$ python3 -q
>>> import numpy as np
>>> np.set_printoptions(precision=2, suppress=True, linewidth=140)
>>> X = np.loadtxt("data.csv", delimiter=",")
>>> X
array([[-1.,  0.,  0.,  0.,  0.,  0.,  0.],
       [ 0., -3.,  0.,  0.,  0.,  0.,  0.],
       [ 0.,  0.,  2.,  0.,  0.,  0.,  0.],
       [ 0.,  0.,  0.,  1.,  0.,  0.,  0.],
       [ 0.,  0.,  0.,  0.,  1.,  0.,  0.],
       [ 0.,  0.,  0.,  0.,  0.,  2.,  0.],
       [ 0.,  0.,  0.,  0.,  0.,  0.,  3.]])
>>> np.linalg.norm(X, axis=0)
array([1., 3., 2., 1., 1., 2., 3.])
>>> X @ X.T
array([[1., 0., 0., 0., 0., 0., 0.],
       [0., 9., 0., 0., 0., 0., 0.],
       [0., 0., 4., 0., 0., 0., 0.],
       [0., 0., 0., 1., 0., 0., 0.],
       [0., 0., 0., 0., 1., 0., 0.],
       [0., 0., 0., 0., 0., 4., 0.],
       [0., 0., 0., 0., 0., 0., 9.]])
>>> X.T @ X
array([[1., 0., 0., 0., 0., 0., 0.],
       [0., 9., 0., 0., 0., 0., 0.],
       [0., 0., 4., 0., 0., 0., 0.],
       [0., 0., 0., 1., 0., 0., 0.],
       [0., 0., 0., 0., 1., 0., 0.],
       [0., 0., 0., 0., 0., 4., 0.],
       [0., 0., 0., 0., 0., 0., 9.]])
>>> np.linalg.svd(X, compute_uv=False)
array([3., 3., 2., 2., 1., 1., 1.])
>>> np.sort(np.linalg.eigvals(X).real)
array([-3., -1.,  1.,  1.,  2.,  2.,  3.])
>>> np.flatnonzero(np.linalg.matrix_power((X != 0) + (X.T != 0) + np.eye(7), 7)[2])
array([2])
>>> np.sort(np.linalg.eigvals(X))
array([-3., -1.,  1.,  1.,  2.,  2.,  3.])
>>> [int(np.linalg.matrix_rank(np.linalg.matrix_power(X, p))) for p in range(1, 8)]
[7, 7, 7, 7, 7, 7, 7]
>>> X @ X
array([[1., 0., 0., 0., 0., 0., 0.],
       [0., 9., 0., 0., 0., 0., 0.],
       [0., 0., 4., 0., 0., 0., 0.],
       [0., 0., 0., 1., 0., 0., 0.],
       [0., 0., 0., 0., 1., 0., 0.],
       [0., 0., 0., 0., 0., 4., 0.],
       [0., 0., 0., 0., 0., 0., 9.]])
>>> np.prod(np.diag(X)), round(np.linalg.det(X), 2)
(np.float64(36.0), np.float64(36.0))
